$ python3 -q
>>> import numpy as np
>>> np.set_printoptions(suppress=True, linewidth=140)
>>> tidy = lambda a: np.round(a, 2) + 0
>>> X = np.load("arr.npy")
>>> X
array([[-0.99, -0.24,  0.84,  0.42, -0.45],
       [-4.65,  2.54,  4.2 ,  2.15, -0.03],
       [-0.45,  0.74,  0.75,  0.14, -0.04],
       [ 0.84, -0.24, -0.74,  0.1 ,  0.29],
       [-1.09,  0.87,  1.02,  0.42,  0.02],
       [-0.07,  0.92,  0.7 , -0.11, -0.12],
       [ 0.93, -0.98, -0.69, -1.07, -0.02],
       [-1.46,  1.31,  1.57,  0.16,  0.28],
       [-1.37,  0.7 ,  1.75,  1.09,  0.64],
       [-1.03,  0.27,  1.88,  0.77,  0.05],
       [-0.13, -0.45, -0.42, -0.34,  0.25],
       [ 0.08, -0.48, -0.24, -0.01, -0.26],
       [ 3.56, -2.12, -3.99, -1.38,  0.18],
       [-0.52,  0.62,  0.87,  0.35, -0.4 ],
       [ 0.68,  0.15, -0.75, -0.03, -0.15],
       [-0.84,  0.34,  0.27,  0.27, -0.25],
       [ 2.2 , -0.93, -2.09, -1.02,  0.08],
       [ 2.04, -1.5 , -2.14, -0.55,  0.11],
       [-2.07,  0.56,  2.09,  0.97, -0.14],
       [ 3.71, -1.61, -3.57, -1.44,  0.55],
       [-3.77,  1.89,  3.87,  1.96, -0.25],
       [ 2.28, -1.63, -2.71, -1.37, -0.01],
       [-0.29,  0.28, -0.36,  0.08,  0.3 ],
       [ 0.76, -0.49, -1.21, -0.57,  0.09],
       [ 1.33, -0.43, -1.3 , -0.11, -0.06],
       [ 3.01, -1.4 , -2.54, -1.06,  0.24],
       [-2.  ,  1.28,  2.45,  1.18, -0.58],
       [ 0.02, -0.71, -0.32, -0.04,  0.08],
       [-3.66,  1.49,  3.76,  1.94,  0.21],
       [-0.56,  0.4 ,  0.59,  0.01, -0.12],
       [ 1.2 , -0.07, -1.62, -0.28, -0.09],
       [-1.04,  0.31,  1.25,  0.83, -0.04],
       [ 1.53, -0.44, -1.51, -0.62, -0.21],
       [-0.63,  0.09,  0.43,  0.62,  0.02],
       [ 0.14,  0.01,  0.47,  0.23, -0.43],
       [-1.63,  0.31,  2.16,  0.94,  0.05],
       [ 2.15, -0.88, -1.5 , -0.62,  0.69],
       [-1.08,  1.15,  1.23,  0.44,  0.29],
       [ 3.76, -1.4 , -3.81, -1.43, -0.12]])
>>> dist = np.linalg.norm(X[:, None] - X[None], axis=-1)
>>> dist.mean(axis=1).argmax()
np.int64(1)
>>> np.linalg.matrix_rank(dist ** 2)
np.int64(7)
>>> np.unravel_index(dist.round(6).argmax(), dist.shape)
(np.int64(1), np.int64(12))
>>> U, sv, vt = np.linalg.svd(X, full_matrices=False)
>>> tidy(sv)
array([19.17,  2.31,  1.75,  1.58,  1.56])
>>> U.shape, sv.shape, vt.shape
((39, 5), (5,), (5, 5))
>>> tidy(np.abs(vt[0]))
array([0.63, 0.31, 0.65, 0.28, 0.02])
>>> np.abs(U[:, 0]).round(6).argmax()
np.int64(1)
>>> np.allclose(U * sv @ vt, X)
True
>>> r0 = np.array([-3, -2, 3])
>>> tidy(np.polyval(r0, X[29]))
array([3.18, 1.72, 0.78, 2.98, 3.2 ])
>>> rng = np.random.default_rng(93442)
>>> E = (rng.random((3, 3)) < 0.3) + np.eye(3)
>>> E /= E.sum(axis=1, keepdims=True)
>>> tidy(E)
array([[0.5 , 0.5 , 0.  ],
       [0.  , 1.  , 0.  ],
       [0.33, 0.33, 0.33]])
>>> tidy(np.linalg.matrix_power(E, 3))
array([[0.12, 0.88, 0.  ],
       [0.  , 1.  , 0.  ],
       [0.18, 0.79, 0.04]])
>>> tidy(E @ E)
array([[0.25, 0.75, 0.  ],
       [0.  , 1.  , 0.  ],
       [0.28, 0.61, 0.11]])
>>> tidy(np.trace(E))
np.float64(1.83)
>>> np.allclose(E @ E.T, E.T @ E)
False
>>> tidy(np.abs(np.linalg.eigvals(E)).max())
np.float64(1.0)
>>> tidy((E - E.T) / 2)
array([[ 0.  ,  0.25, -0.17],
       [-0.25,  0.  , -0.17],
       [ 0.17,  0.17,  0.  ]])
>>> sv = 5 * 0.9 ** np.arange(9)
>>> arr = rng.normal(size=(28, 9)) * rng.permutation(sv)
>>> tidy(arr)
array([[ -1.54,  -5.85,  -4.18,   0.4 ,   6.9 ,   2.5 ,  -1.56,  -0.46,  -0.73],
       [ -2.24,   0.99,   2.76,   0.62,   3.53,  -2.67,  -5.95,   0.32,   5.81],
       [ -4.41,  -3.01,   2.96,  -3.11,  -2.45,   0.09,  -5.12,   0.7 ,  -1.53],
       [ -3.81,   1.59, -12.77,  -0.23,  -1.84,   2.87,   3.23,  -4.21,  -4.35],
       [  2.93,   0.  ,  -8.73,  -3.22,  -2.63,   2.33,  -2.66,   0.22,   0.88],
       [ -2.01,   3.88,   1.  ,   0.44,  -1.74,   1.23,   5.89,   1.91,  -5.46],
       [  7.14,  -4.16,   4.25,   1.61,  -4.71,  -1.  ,  -4.26,   0.12,   3.79],
       [  1.85,  -0.07,   5.32,   0.09,  -3.17,  -0.4 ,  -7.07,   1.81,  -0.27],
       [  6.78,   1.12,  -2.77,   0.6 ,  -4.04,  13.52,   4.57,  -0.12,  -2.79],
       [ -2.97,   3.23,  11.46,  -0.77,  -4.82,  -1.43,   3.23,  -2.78,  -3.46],
       [  0.01,  -2.71,   2.21,   0.06,  -4.02,   1.44,   1.29,   2.79,  -0.88],
       [  0.91,   8.99,  -4.92,  -1.19,   4.37,  -0.16,  -2.47,  -2.35,   2.22],
       [  0.62,   0.54,  -0.22,   4.93,   1.25,  -0.23,   0.54,  -6.75,   4.04],
       [  4.25,  -0.23,  -5.81,   2.19,   6.43,   0.19,   0.95,   1.43,   1.89],
       [ -2.09,   0.76,   2.15,  -0.74,   5.2 ,  -0.27,  -1.09,   2.21,   1.61],
       [  3.22,  -4.58,  -0.05,  -2.86,   0.14,  -2.01,   4.  ,   0.12,   1.2 ],
       [ -3.01,  -2.32,   6.77,  -3.11,   4.65,  -0.63,  -0.25,  -0.74,  -0.63],
       [ -7.24,   0.74,  -7.34,  -0.32,   5.03,   5.11,   1.34,  -1.51,   0.81],
       [  8.89,  -5.25,  -0.55,  -1.54,   1.65,   1.76,  -4.89,  -0.24,  -0.69],
       [ -7.25,  -2.21,  -1.16,   0.87,   1.88,  -0.2 ,   1.5 ,  -2.84,   2.14],
       [ -6.22,  -2.3 ,   7.79,  -4.46,   0.85,  -6.32,  -3.5 ,   0.13,   0.59],
       [ -0.2 ,  -0.18,  -6.82,   1.57,  -4.81,  -0.58,   3.74,   4.27,   0.55],
       [  3.6 ,   3.81,  -4.09,   4.24,   0.16,  -6.81,  -2.07,  -1.25,  -3.66],
       [ -1.78,   0.57,  -2.14,  -1.13,  -0.68,  -6.53,  -2.25,   2.72,  -0.96],
       [ -1.09,  -0.78,   0.99,   2.88, -14.43,   1.36,   4.43,   0.96,   4.8 ],
       [  0.84,   1.34,  -3.86,   0.91,  -6.3 ,  11.93,   0.98,   4.  ,  -1.77],
       [ -5.07,   0.29,  -3.61,   0.6 ,  -0.03,  -1.77,  -1.04,  -1.88,   0.72],
       [ -4.86,   0.23,   2.46,  -1.46,   1.4 ,  -3.79,  -5.6 ,  -5.03,  -0.95]])
>>> Xs = arr - arr.mean(axis=0)
>>> V = np.linalg.svd(Xs)[2][:8]
>>> Y = Xs - Xs @ V.T @ V
>>> tidy(np.cov(Xs @ V.T, rowvar=False))
array([[38.67,  0.  ,  0.  ,  0.  ,  0.  ,  0.  ,  0.  ,  0.  ],
       [ 0.  , 28.03,  0.  ,  0.  ,  0.  ,  0.  ,  0.  ,  0.  ],
       [ 0.  ,  0.  , 18.73,  0.  ,  0.  ,  0.  ,  0.  ,  0.  ],
       [ 0.  ,  0.  ,  0.  , 12.76,  0.  ,  0.  ,  0.  ,  0.  ],
       [ 0.  ,  0.  ,  0.  ,  0.  ,  9.33,  0.  ,  0.  ,  0.  ],
       [ 0.  ,  0.  ,  0.  ,  0.  ,  0.  ,  7.4 ,  0.  ,  0.  ],
       [ 0.  ,  0.  ,  0.  ,  0.  ,  0.  ,  0.  ,  7.25,  0.  ],
       [ 0.  ,  0.  ,  0.  ,  0.  ,  0.  ,  0.  ,  0.  ,  5.11]])
>>> tidy(Y.std(axis=0))
array([0.27, 0.28, 0.08, 1.32, 0.11, 0.09, 0.36, 0.34, 0.55])
>>> tidy(np.linalg.norm(arr, "nuc"))
np.float64(166.12)
>>> np.linalg.norm(arr, axis=1).argmax()
np.int64(8)
>>> tidy(arr[7] @ arr[15])
np.float64(-22.22)
>>> tidy(np.linalg.norm(arr, axis=0))
array([22.28, 16.18, 28.14, 11.39, 24.16, 23.27, 18.93, 13.52, 14.09])
>>> lab = arr[:, 3] > np.median(arr[:, 3])
>>> r0 = arr[lab].mean(axis=0) - arr[~lab].mean(axis=0)
>>> np.argsort(-np.abs(r0).round(6), kind="stable")
array([3, 0, 4, 5, 2, 6, 8, 7, 1])
>>> tidy(r0)
array([ 1.86,  0.18, -1.25,  3.29, -1.85,  1.76,  1.1 ,  0.68,  1.09])
>>> K = np.array([[0.0, 0.0, -1.0, -1.0, 1.0, 3.0, 0.0],
...     [0.0, 0.0, -2.0, 2.0, 3.0, -1.0, 1.0],
...     [-1.0, -2.0, 0.0, 0.0, 0.0, 0.0, 0.0],
...     [-1.0, 2.0, 0.0, 0.0, 0.0, 0.0, 0.0],
...     [1.0, 3.0, 0.0, 0.0, 0.0, 0.0, 0.0],
...     [3.0, -1.0, 0.0, 0.0, 0.0, 0.0, 0.0],
...     [0.0, 1.0, 0.0, 0.0, 0.0, 0.0, 0.0]])
>>> K
array([[ 0.,  0., -1., -1.,  1.,  3.,  0.],
       [ 0.,  0., -2.,  2.,  3., -1.,  1.],
       [-1., -2.,  0.,  0.,  0.,  0.,  0.],
       [-1.,  2.,  0.,  0.,  0.,  0.,  0.],
       [ 1.,  3.,  0.,  0.,  0.,  0.,  0.],
       [ 3., -1.,  0.,  0.,  0.,  0.,  0.],
       [ 0.,  1.,  0.,  0.,  0.,  0.,  0.]])
>>> [round(float(np.linalg.det(K[:i, :i])), 2) + 0 for i in range(1, 8)]
[0.0, 0.0, 0.0, 16.0, 0.0, 0.0, 0.0]
>>> tidy(np.linalg.eigvalsh(K).min())
np.float64(-4.36)
>>> w, V = np.linalg.eigh(K)
>>> x0 = np.array([0, 5, 4, 1, -5, -5, -4])
>>> tidy(V * np.maximum(w, 0) @ V.T)
array([[ 1.73,  0.  , -0.5 , -0.5 ,  0.5 ,  1.5 ,  0.  ],
       [ 0.  ,  2.18, -1.  ,  1.  ,  1.5 , -0.5 ,  0.5 ],
       [-0.5 , -1.  ,  0.6 , -0.31, -0.83, -0.2 , -0.23],
       [-0.5 ,  1.  , -0.31,  0.6 ,  0.54, -0.66,  0.23],
       [ 0.5 ,  1.5 , -0.83,  0.54,  1.18,  0.09,  0.34],
       [ 1.5 , -0.5 , -0.2 , -0.66,  0.09,  1.41, -0.11],
       [ 0.  ,  0.5 , -0.23,  0.23,  0.34, -0.11,  0.11]])
>>> np.abs(K).sum(axis=1).max(), tidy(np.abs(w).max())
(np.float64(9.0), np.float64(4.36))
>>> tidy(V * np.abs(w) @ V.T)
array([[ 3.46,  0.  ,  0.  ,  0.  ,  0.  ,  0.  ,  0.  ],
       [ 0.  ,  4.36,  0.  ,  0.  ,  0.  ,  0.  ,  0.  ],
       [ 0.  ,  0.  ,  1.21, -0.63, -1.67, -0.41, -0.46],
       [ 0.  ,  0.  , -0.63,  1.21,  1.09, -1.32,  0.46],
       [ 0.  ,  0.  , -1.67,  1.09,  2.35,  0.18,  0.69],
       [ 0.  ,  0.  , -0.41, -1.32,  0.18,  2.83, -0.23],
       [ 0.  ,  0.  , -0.46,  0.46,  0.69, -0.23,  0.23]])
>>> tidy(x0 @ K @ x0 / (x0 @ x0)), tidy(w[0]), tidy(w[-1])
(np.float64(-1.85), np.float64(-4.36), np.float64(4.36))
>>> U, sv, vt = np.linalg.svd(K)
>>> V = vt[:(sv > 1e-8).sum()]
>>> x0 = K[1] + -2 * K[2] + rng.integers(2) * np.eye(7)[2]
>>> x0
array([ 2.,  4., -1.,  2.,  3., -1.,  1.])
>>> tidy(V.T @ V)
array([[ 1.  ,  0.  ,  0.  ,  0.  ,  0.  ,  0.  ,  0.  ],
       [ 0.  ,  1.  ,  0.  ,  0.  ,  0.  ,  0.  ,  0.  ],
       [ 0.  ,  0.  ,  0.29, -0.13, -0.4 , -0.14, -0.11],
       [ 0.  ,  0.  , -0.13,  0.29,  0.23, -0.36,  0.11],
       [ 0.  ,  0.  , -0.4 ,  0.23,  0.56,  0.09,  0.16],
       [ 0.  ,  0.  , -0.14, -0.36,  0.09,  0.8 , -0.05],
       [ 0.  ,  0.  , -0.11,  0.11,  0.16, -0.05,  0.05]])
>>> tidy(np.linalg.norm(x0 - V.T @ V @ x0))
np.float64(0.84)
>>> tidy(np.diag(V.T @ V))
array([1.  , 1.  , 0.29, 0.29, 0.56, 0.8 , 0.05])
